In [1]: import numpy as np

In [2]: np.set_printoptions(precision=1, suppress=True, linewidth=120, sign=" ")

In [3]: K = np.loadtxt("sample8.csv", delimiter=",")

In [4]: K
Out[4]: 
array([[-1.,  3., -2., -1.],
       [-3.,  1., -2., -2.],
       [ 4.,  4., -3., -4.],
       [ 4.,  4., -3., -4.]])

In [5]: # rows and columns are dependent

In [6]: [round(float(x), 1) for x in np.linalg.svd(K, compute_uv=False)[:3]]
Out[6]: [11.0, 4.8, 1.6]

In [7]: np.round(np.linalg.norm(K, 2) / np.linalg.norm(K), 1)
Out[7]: np.float64(0.9)

In [8]: np.linalg.matrix_rank(K, rtol=0.1)
Out[8]: np.int64(3)

In [9]: np.argsort(-np.linalg.norm(K, axis=0).round(6), kind="stable")[:3]
Out[9]: array([ 0,  1,  3])

In [10]: C2 = K.T @ K

In [11]: (K @ K.T).shape
Out[11]: (4, 4)

In [12]: np.diag(C2)
Out[12]: array([ 42.,  42.,  26.,  37.])

In [13]: M2 = K[0, 0] * K[1:] - np.outer(K[1:, 0], K[0])

In [14]: M2
Out[14]: 
array([[  0.,   8.,  -4.,  -1.],
       [  0., -16.,  11.,   8.],
       [  0., -16.,  11.,   8.]])

In [15]: np.linalg.matrix_rank(M2), np.linalg.matrix_rank(K)
Out[15]: (np.int64(2), np.int64(3))

In [16]: K[:, 0] / K[0, 0]
Out[16]: array([ 1.,  3., -4., -4.])

In [17]: E = np.array([[-1.0, 1.0, 0.0], [0.0, -1.0, 1.0], [0.0, 0.0, -1.0]])

In [18]: E
Out[18]: 
array([[-1.,  1.,  0.],
       [ 0., -1.,  1.],
       [ 0.,  0., -1.]])

In [19]: Q, vecs = np.linalg.qr(E[:, :1])[0], np.linalg.qr(E[:, 1:])[0]

In [20]: sig = np.linalg.svd(Q.T @ vecs, compute_uv=False)

In [21]: (sig > 0.9).sum()
Out[21]: np.int64(0)

In [22]: np.degrees(np.arccos(sig.clip(0, 1)))
Out[22]: array([ 35.3])

In [23]: U, sig, vt = np.linalg.svd(E, full_matrices=False)

In [24]: np.round(vt @ vt.T, 1) + 0
Out[24]: 
array([[ 1.,  0.,  0.],
       [ 0.,  1.,  0.],
       [ 0.,  0.,  1.]])

In [25]: np.cumsum(sig ** 2) / np.sum(sig ** 2)
Out[25]: array([ 0.6,  1. ,  1. ])

In [26]: np.abs(U[:, 0]).round(6).argmax()
Out[26]: np.int64(1)

In [27]: np.round(np.sqrt((sig ** 2).sum()), 1), round(float(np.linalg.norm(E)), 1)
Out[27]: (np.float64(2.2), 2.2)

In [28]: vec = np.array([1, 0, 0])

In [29]: target = E @ vec

In [30]: coef, lr = np.zeros(3), 1 / np.linalg.norm(E, 2) ** 2

In [31]: for i in range(40):
    ...:     coef -= lr * E.T @ (E @ coef - target)
    ...:     if i % 10 == 0: print(i, round(np.linalg.norm(E @ coef - target), 1))
    ...: 
0 0.5
10 0.2
20 0.1
30 0.0

In [32]: coef.round(1) + 0
Out[32]: array([ 1.,  0.,  0.])

In [33]: np.round(np.linalg.cond(E), 1)
Out[33]: np.float64(4.0)

In [34]: M2 = np.linalg.inv(E)

In [35]: M2
Out[35]: 
array([[-1., -1., -1.],
       [-0., -1., -1.],
       [-0., -0., -1.]])

In [36]: np.linalg.inv(M2)
Out[36]: 
array([[-1.,  1., -0.],
       [-0., -1.,  1.],
       [-0., -0., -1.]])

In [37]: E @ M2
Out[37]: 
array([[ 1.,  0.,  0.],
       [ 0.,  1.,  0.],
       [ 0.,  0.,  1.]])

In [38]: m1 = np.loadtxt("case3.csv", delimiter=",")

In [39]: m1
Out[39]: 
array([[ 31.2,  30.7,  30.9],
       [ 29.2,  28.5,  27.9],
       [ 32.4,  31.2,  29.6],
       [ 31.2,  30.9,  29.3],
       [ 31.3,  27.7,  31.5],
       [ 30.4,  29.2,  30.3],
       [ 30.3,  29.7,  28.9],
       [ 30.3,  29.7,  29.9],
       [ 29.5,  30.6,  28.4],
       [ 29.2,  30.1,  29.8],
       [ 31. ,  29.7,  29.2],
       [ 30.4,  29.4,  31.5],
       [ 29.7,  28. ,  31.5],
       [ 28.7,  28.4,  30.2],
       [ 29.8,  29.1,  31. ],
       [ 29.7,  30.5,  30.3],
       [ 31.3,  30.5,  31.4],
       [ 30.3,  28.6,  29.9],
       [ 30.6,  31.1,  29.8],
       [ 29.5,  31.5,  29.4],
       [ 30.8,  30.8,  29. ],
       [ 29.1,  30.5,  31.5],
       [ 29.3,  29.5,  28.3],
       [ 30.8,  31. ,  30.2],
       [ 28.9,  29.6,  28.1]])

In [40]: np.linalg.cond(m1) > 100
Out[40]: np.False_

In [41]: np.round(np.linalg.norm(m1, 2) / np.linalg.norm(m1), 1)
Out[41]: np.float64(1.0)

In [42]: round(np.log10(np.linalg.cond(m1)))
Out[42]: 2

In [43]: vec = np.array([-3, -3, 2])

In [44]: h = np.maximum(m1 @ vec, 0)

In [45]: m1.T @ h
Out[45]: array([ 0.,  0.,  0.])

In [46]: np.tanh(m1 @ vec)
Out[46]: 
array([-1., -1., -1., -1., -1., -1., -1., -1., -1., -1., -1., -1., -1., -1., -1., -1., -1., -1., -1., -1., -1., -1.,
       -1., -1., -1.])

In [47]: W0 = np.loadtxt("block15.csv", delimiter=",")

In [48]: W0
Out[48]: 
array([[ 2.,  0.,  0.],
       [ 0.,  0.,  0.],
       [ 1.,  3.,  2.]])

In [49]: U, sig, vt = np.linalg.svd(W0)

In [50]: vecs = vt[:(sig > 1e-8).sum()]

In [51]: rng = np.random.default_rng(5739)

In [52]: vec = W0[0] + 4 * W0[2] + rng.integers(2) * np.eye(3)[1]

In [53]: vec
Out[53]: array([  6.,  13.,   8.])

In [54]: np.round(np.linalg.norm(vec - vecs.T @ vecs @ vec), 1)
Out[54]: np.float64(0.6)

In [55]: np.linalg.matrix_rank(np.vstack([W0, vec]))
Out[55]: np.int64(3)

In [56]: np.diag(vecs.T @ vecs)
Out[56]: array([ 1. ,  0.7,  0.3])

In [57]: np.allclose(vecs.T @ vecs @ vec, vec)
Out[57]: False

In [58]: t3 = np.stack([W0, -3 * W0, W0[::-1]])

In [59]: t3.shape
Out[59]: (3, 3, 3)

In [60]: np.linalg.norm(t3, axis=(1, 2))
Out[60]: array([  4.2,  12.7,   4.2])

In [61]: t3.sum(axis=0)
Out[61]: 
array([[-3.,  3.,  2.],
       [ 0.,  0.,  0.],
       [ 0., -6., -4.]])

In [62]: np.linalg.matrix_rank(t3.reshape(3, -1))
Out[62]: np.int64(2)

In [63]: np.einsum("bij,cij->bc", t3, t3)
Out[63]: 
array([[ 18., -54.,   4.],
       [-54., 162., -12.],
       [  4., -12.,  18.]])

In [64]: (t3 @ W0.T).shape
Out[64]: (3, 3, 3)

In [65]: np.linalg.matrix_rank(t3)
Out[65]: array([ 2,  2,  2])

In [66]: X = np.load("a.npy")

In [67]: X
Out[67]: 
array([[ 1. ,  0.2],
       [-0.2,  1. ]])

In [68]: M2 = np.array([[5, 5, 3], [3, 3, 1]])

In [69]: np.einsum("ik,kj->ij", X, M2)
Out[69]: 
array([[ 5.5,  5.5,  3.1],
       [ 1.9,  1.9,  0.4]])

In [70]: X @ M2
Out[70]: 
array([[ 5.5,  5.5,  3.1],
       [ 1.9,  1.9,  0.4]])

In [71]: np.einsum("ij,ij->i", X, X)
Out[71]: array([ 1.,  1.])

In [72]: J = np.array([[-0.7, -0.1, 41.0],
    ...:     [0.8, -0.4, 39.5],
    ...:     [-1.4, -0.6, 39.4],
    ...:     [-0.9, -0.3, 39.7],
    ...:     [-3.0, 0.5, 40.8],
    ...:     [-1.0, -1.1, 39.7],
    ...:     [1.4, 0.4, 38.4],
    ...:     [1.5, -0.7, 41.8],
    ...:     [1.0, 0.7, 40.8],
    ...:     [-0.6, -0.7, 40.2],
    ...:     [0.8, -0.6, 41.1],
    ...:     [0.3, -1.8, 40.3],
    ...:     [-0.5, 1.4, 39.8],
    ...:     [-1.2, -0.8, 40.5],
    ...:     [-0.3, -0.1, 40.9],
    ...:     [-0.1, 0.9, 39.3],
    ...:     [1.0, 1.1, 41.5]])

In [73]: J
Out[73]: 
array([[-0.7, -0.1, 41. ],
       [ 0.8, -0.4, 39.5],
       [-1.4, -0.6, 39.4],
       [-0.9, -0.3, 39.7],
       [-3. ,  0.5, 40.8],
       [-1. , -1.1, 39.7],
       [ 1.4,  0.4, 38.4],
       [ 1.5, -0.7, 41.8],
       [ 1. ,  0.7, 40.8],
       [-0.6, -0.7, 40.2],
       [ 0.8, -0.6, 41.1],
       [ 0.3, -1.8, 40.3],
       [-0.5,  1.4, 39.8],
       [-1.2, -0.8, 40.5],
       [-0.3, -0.1, 40.9],
       [-0.1,  0.9, 39.3],
       [ 1. ,  1.1, 41.5]])

In [74]: Xs = (J - J.mean(axis=0)) / J.std(axis=0)

In [75]: Xs.std(axis=0)
Out[75]: array([ 1.,  1.,  1.])

In [76]: np.argwhere(np.abs(Xs) > 2)
Out[76]: 
array([[  4,   0],
       [  6,   2],
       [ 11,   1]])

In [77]: coef = np.linalg.lstsq(np.delete(Xs, 1, axis=1), Xs[:, 1])[0]

In [78]: coef
Out[78]: array([ 0.1, -0.1])

In [79]: C2 = np.cov(J, rowvar=False)

In [80]: J.std(axis=0)
Out[80]: array([ 1.2,  0.8,  0.9])

In [81]: np.linalg.eigvalsh(C2)[::-1]
Out[81]: array([ 1.4,  0.8,  0.7])

In [82]: Xs = J - J.mean(axis=0)

In [83]: vecs = np.linalg.svd(Xs)[2][:1]

In [84]: M2 = Xs - Xs @ vecs.T @ vecs

In [85]: np.round(np.diag(vecs.T @ vecs), 1) + 0
Out[85]: array([ 1.,  0.,  0.])

In [86]: (Xs @ vecs.T).std(axis=0)
Out[86]: array([ 1.2])

In [87]: np.cov(Xs @ vecs.T, rowvar=False)
Out[87]: array( 1.4)

In [88]: np.linalg.norm(M2, axis=1).round(6).argmax()
Out[88]: np.int64(6)

In [89]: Q = X.astype(float).copy()

In [90]: for j in range(2):
    ...:     Q[:, j] -= Q[:, :j] @ (Q[:, :j].T @ Q[:, j])
    ...:     Q[:, j] /= np.linalg.norm(Q[:, j])
    ...: 

In [91]: Q
Out[91]: 
array([[ 1. ,  0.2],
       [-0.2,  1. ]])

In [92]: np.round(Q.T @ X, 1) + 0
Out[92]: 
array([[ 1.,  0.],
       [ 0.,  1.]])

In [93]: M = np.load("test19.npy")

In [94]: M
Out[94]: 
array([[ 0,  1],
       [ 1,  0]])

In [95]: # symmetric

In [96]: U, sig, vt = np.linalg.svd(J)

In [97]: sig
Out[97]: array([ 166.1,    4.8,    3.4])

In [98]: M2 = U[:, :1] @ np.diag(sig[:1]) @ vt[:1]

In [99]: np.round(np.linalg.norm(J - M2, 2), 1), np.round(sig[1], 1)
Out[99]: (np.float64(4.8), np.float64(4.8))

In [100]: round(np.abs(J - M2).max(), 1)
Out[100]: np.float64(2.8)

In [101]: M2 = np.array([[0, 2], [3, 5]])

In [102]: F = np.tile(M2, (2, 2))

In [103]: F
Out[103]: 
array([[ 0,  2,  0,  2],
       [ 3,  5,  3,  5],
       [ 0,  2,  0,  2],
       [ 3,  5,  3,  5]])

In [104]: np.allclose(F, F.T)
Out[104]: False

In [105]: round(np.abs(np.linalg.eigvals(F)).max(), 1)
Out[105]: np.float64(12.0)

In [106]: C2 = np.cov(m1, rowvar=False)

In [107]: np.linalg.eigvalsh(C2)[::-1]
Out[107]: array([ 1.4,  1.3,  0.5])

In [108]: m1.std(axis=0)
Out[108]: array([ 0.9,  1. ,  1.1])

In [109]: np.argsort(-m1.std(axis=0).round(6), kind="stable")
Out[109]: array([ 2,  1,  0])

In [110]: np.argwhere(np.triu(np.abs(np.corrcoef(m1.T)) > 0.8, 1))
Out[110]: array([], shape=(0, 2), dtype=int64)

In [111]: U, sig, vt = np.linalg.svd(F)

In [112]: vecs = vt[:(sig > 1e-8).sum()]

In [113]: vec = F[0] + -1 * F[2] + rng.integers(2) * np.eye(4)[2]

In [114]: vec
Out[114]: array([ 0.,  0.,  0.,  0.])

In [115]: np.linalg.matrix_rank(np.vstack([F, vec]))
Out[115]: np.int64(2)

In [116]: np.allclose(vecs.T @ vecs @ vec, vec)
Out[116]: True

In [117]: round(np.linalg.eigvals(F).sum().real, 1)
Out[117]: np.float64(10.0)

In [118]: round(float(np.linalg.det(F[::-1])), 1)
Out[118]: 0.0

In [119]: np.einsum("ii->", F)
Out[119]: np.int64(10)

In [120]: np.round(np.poly(F), 1) + 0
Out[120]: array([  1., -10., -24.,   0.,   0.])

In [121]: np.round(np.linalg.det(2 * F), 1), np.round(np.linalg.det(F), 1)
Out[121]: (np.float64(0.0), np.float64(0.0))

In [122]: np.kron(np.eye(2, dtype=int), F)
Out[122]: 
array([[ 0,  2,  0,  2,  0,  0,  0,  0],
       [ 3,  5,  3,  5,  0,  0,  0,  0],
       [ 0,  2,  0,  2,  0,  0,  0,  0],
       [ 3,  5,  3,  5,  0,  0,  0,  0],
       [ 0,  0,  0,  0,  0,  2,  0,  2],
       [ 0,  0,  0,  0,  3,  5,  3,  5],
       [ 0,  0,  0,  0,  0,  2,  0,  2],
       [ 0,  0,  0,  0,  3,  5,  3,  5]])

In [123]: P = np.triu(np.array([[-2, 0, 3, -3], [1, 0, 1, 1], [3, -2, 3, -1], [1, -3, 3, 3]]), 1) + np.eye(4)

In [124]: M2 = P @ F @ np.linalg.inv(P)

In [125]: np.round(np.poly(M2), 1) + 0
Out[125]: array([  1., -10., -24.,   0.,   0.])

In [126]: np.linalg.matrix_rank(M2)
Out[126]: np.int64(2)

In [127]: np.trace(M2), np.trace(F)
Out[127]: (np.float64(10.0), np.int64(10))

In [128]: P @ F - F @ P
Out[128]: 
array([[ -9.,  -9., -11., -11.],
       [  3.,   7., -11.,  14.],
       [ -3.,  -5.,  -5.,  -7.],
       [  0.,   0., -14.,   7.]])
